$ ipython --no-banner

In [1]: import numpy as np

In [2]: import numpy.linalg as la

In [3]: np.set_printoptions(precision=3, suppress=True, linewidth=120)

In [4]: W0 = np.load("mat.npy")

In [5]: W0
Out[5]: 
array([[ 0.438, -0.254, -0.845,  0.354,  0.319, -0.273],
       [ 0.797,  0.68 ,  0.478,  0.438,  0.701, -0.139],
       [ 0.793, -0.06 , -0.939,  0.01 ,  0.397, -0.06 ],
       [ 0.864,  0.814,  0.782,  0.726,  0.854, -0.327],
       [-0.966, -0.824,  0.245,  0.462, -0.658, -0.414],
       [-0.273,  0.235,  0.766,  0.07 , -0.02 ,  0.02 ],
       [-0.207,  0.05 ,  0.371, -0.178, -0.168,  0.119],
       [-0.731, -0.188,  0.706, -0.11 , -0.438,  0.06 ],
       [-0.696,  0.762,  0.998, -0.814, -0.629,  0.706],
       [ 0.912,  0.478, -0.598,  0.883,  0.901, -0.629],
       [-0.345, -0.969, -1.   ,  0.647, -0.178, -0.686],
       [-0.405,  0.67 ,  0.983, -0.757, -0.485,  0.629],
       [-0.963, -0.881, -0.438, -0.178, -0.831, -0.1  ],
       [ 0.997,  0.07 , -1.   ,  0.762,  0.954, -0.592],
       [ 0.43 ,  0.217, -0.168, -0.129,  0.159,  0.1  ],
       [-0.999, -0.867,  0.972, -0.217, -0.953,  0.   ],
       [-0.43 , -0.354, -0.226, -0.03 , -0.273, -0.04 ],
       [-0.291, -0.572, -0.74 ,  0.691,  0.197, -0.537],
       [ 0.291, -0.273, -0.774,  0.388,  0.273, -0.291],
       [ 0.485, -0.139, -0.721,  0.735,  0.598, -0.523],
       [-0.991,  0.207,  1.   , -0.388, -0.848,  0.363],
       [ 0.952,  0.845,  0.235, -0.245,  0.701,  0.31 ],
       [-0.98 ,  0.119,  0.998, -0.658, -0.864,  0.508],
       [ 0.422, -0.149, -0.74 ,  0.327,  0.319, -0.235]])

In [6]: P = W0 @ la.solve(W0.T @ W0, W0.T)

In [7]: round(float(np.trace(P)), 3)
Out[7]: 6.0

In [8]: np.allclose(P @ P, P)
Out[8]: True

In [9]: P @ W0[:, 2]
Out[9]: 
array([-0.845,  0.478, -0.939,  0.782,  0.245,  0.766,  0.371,  0.706,  0.998, -0.598, -1.   ,  0.983, -0.438, -1.   ,
       -0.168,  0.972, -0.226, -0.74 , -0.774, -0.721,  1.   ,  0.235,  0.998, -0.74 ])

In [10]: Xc = W0 - W0.mean(axis=0)

In [11]: evecs = la.svd(Xc)[2][:3]

In [12]: B = Xc - Xc @ evecs.T @ evecs

In [13]: la.norm(B, axis=1).round(6).argmax()
Out[13]: np.int64(15)

In [14]: np.diag(evecs.T @ evecs)
Out[14]: array([0.479, 0.452, 0.868, 0.567, 0.333, 0.301])

In [15]: Xc = (W0 - W0.mean(axis=0)) / W0.std(axis=0)

In [16]: Xc.std(axis=0)
Out[16]: array([1., 1., 1., 1., 1., 1.])

In [17]: beta = la.lstsq(np.delete(Xc, 1, axis=1), Xc[:, 1])[0]

In [18]: np.abs(beta).argmax()
Out[18]: np.int64(4)

In [19]: beta
Out[19]: array([-0.002,  0.226,  1.1  ,  0.705,  1.736])

In [20]: round(1 - np.var(Xc[:, 1] - np.delete(Xc, 1, axis=1) @ beta), 3)
Out[20]: np.float64(0.933)

In [21]: mat = np.array([[2, 2, 2, 2, 2, 2],
    ...:     [2, 4, 4, 4, 4, 4],
    ...:     [2, 4, 6, 6, 6, 6],
    ...:     [2, 4, 6, 8, 8, 8],
    ...:     [2, 4, 6, 8, 10, 10],
    ...:     [2, 4, 6, 8, 10, 12]])

In [22]: evals, evecs = la.eigh(mat)

In [23]: np.abs(evecs[:, -1])
Out[23]: array([0.133, 0.258, 0.368, 0.457, 0.519, 0.551])

In [24]: evecs @ np.diag(evals) @ evecs.T
Out[24]: 
array([[ 2.,  2.,  2.,  2.,  2.,  2.],
       [ 2.,  4.,  4.,  4.,  4.,  4.],
       [ 2.,  4.,  6.,  6.,  6.,  6.],
       [ 2.,  4.,  6.,  8.,  8.,  8.],
       [ 2.,  4.,  6.,  8., 10., 10.],
       [ 2.,  4.,  6.,  8., 10., 12.]])

In [25]: np.round(evecs.T @ mat @ evecs, 3) + 0
Out[25]: 
array([[ 0.53 ,  0.   ,  0.   ,  0.   ,  0.   ,  0.   ],
       [ 0.   ,  0.638,  0.   ,  0.   ,  0.   ,  0.   ],
       [ 0.   ,  0.   ,  0.892,  0.   ,  0.   ,  0.   ],
       [ 0.   ,  0.   ,  0.   ,  1.549,  0.   ,  0.   ],
       [ 0.   ,  0.   ,  0.   ,  0.   ,  3.976,  0.   ],
       [ 0.   ,  0.   ,  0.   ,  0.   ,  0.   , 34.414]])

In [26]: evals.sum(), np.trace(mat)
Out[26]: (np.float64(42.0), np.int64(42))

In [27]: np.round(evecs.T @ evecs, 3) + 0
Out[27]: 
array([[1., 0., 0., 0., 0., 0.],
       [0., 1., 0., 0., 0., 0.],
       [0., 0., 1., 0., 0., 0.],
       [0., 0., 0., 1., 0., 0.],
       [0., 0., 0., 0., 1., 0.],
       [0., 0., 0., 0., 0., 1.]])

In [28]: W1 = np.array([[2, 5], [0, -9], [-6, -6], [4, 7], [1, 9], [-9, 3]])

In [29]: beta = np.array([-2, 0])

In [30]: hid = np.maximum(mat @ W1 + beta, 0)

In [31]: la.matrix_rank(hid)
Out[31]: np.int64(1)

In [32]: hid
Out[32]: 
array([[  0,  18],
       [  0,  26],
       [  0,  52],
       [  0,  90],
       [  0, 114],
       [  0, 120]])

In [33]: basis = np.array([[1, 4, -3], [2, 4, -3]])

In [34]: hid @ basis
Out[34]: 
array([[  36,   72,  -54],
       [  52,  104,  -78],
       [ 104,  208, -156],
       [ 180,  360, -270],
       [ 228,  456, -342],
       [ 240,  480, -360]])

In [35]: (hid @ basis).round(6).argmax(axis=1)
Out[35]: array([1, 1, 1, 1, 1, 1])

In [36]: W1 @ basis
Out[36]: 
array([[ 12,  28, -21],
       [-18, -36,  27],
       [-18, -48,  36],
       [ 18,  44, -33],
       [ 19,  40, -30],
       [ -3, -24,  18]])

In [37]: Q, evecs = la.qr(mat[:, :2])[0], la.qr(mat[:, 2:])[0]

In [38]: sigma = la.svd(Q.T @ evecs, compute_uv=False)

In [39]: np.degrees(np.arccos(sigma.clip(0, 1)))
Out[39]: array([ 7.02 , 77.961])

In [40]: (sigma > 0.9).sum()
Out[40]: np.int64(1)

In [41]: sigma
Out[41]: array([0.993, 0.209])

In [42]: round(float(la.norm(Q @ Q.T - evecs @ evecs.T, 2)), 3)
Out[42]: 1.0

In [43]: vec = np.ones(6)

In [44]: for _ in range(6):
    ...:     vec = mat @ vec
    ...:     vec /= la.norm(vec)
    ...:     print(round(vec @ mat @ vec, 3))
    ...: 
34.37
34.413
34.414
34.414
34.414
34.414

In [45]: np.round(la.eigvalsh(mat)[-1], 3)
Out[45]: np.float64(34.414)

In [46]: B = np.array([[3, -1, -2, -2, 1, 3, -2],
    ...:     [0, 2, 1, 1, 0, 0, 0],
    ...:     [3, 3, -2, 2, 3, -3, -2],
    ...:     [-1, 0, 1, 3, 0, 1, -1],
    ...:     [1, -2, 2, -2, 1, 1, -3],
    ...:     [-3, 2, -1, 1, 1, -1, 2],
    ...:     [3, 3, 1, -3, 2, 2, 2]])

In [47]: X = np.tril(B)

In [48]: X
Out[48]: 
array([[ 3,  0,  0,  0,  0,  0,  0],
       [ 0,  2,  0,  0,  0,  0,  0],
       [ 3,  3, -2,  0,  0,  0,  0],
       [-1,  0,  1,  3,  0,  0,  0],
       [ 1, -2,  2, -2,  1,  0,  0],
       [-3,  2, -1,  1,  1, -1,  0],
       [ 3,  3,  1, -3,  2,  2,  2]])

In [49]: np.prod(np.diag(X)), np.round(la.det(X), 3)
Out[49]: (np.int64(72), np.float64(72.0))

In [50]: la.matrix_rank(X - X[0, 0] * np.eye(7))
Out[50]: np.int64(6)

In [51]: np.sort(la.eigvals(X))
Out[51]: array([-2., -1.,  1.,  2.,  2.,  3.,  3.])
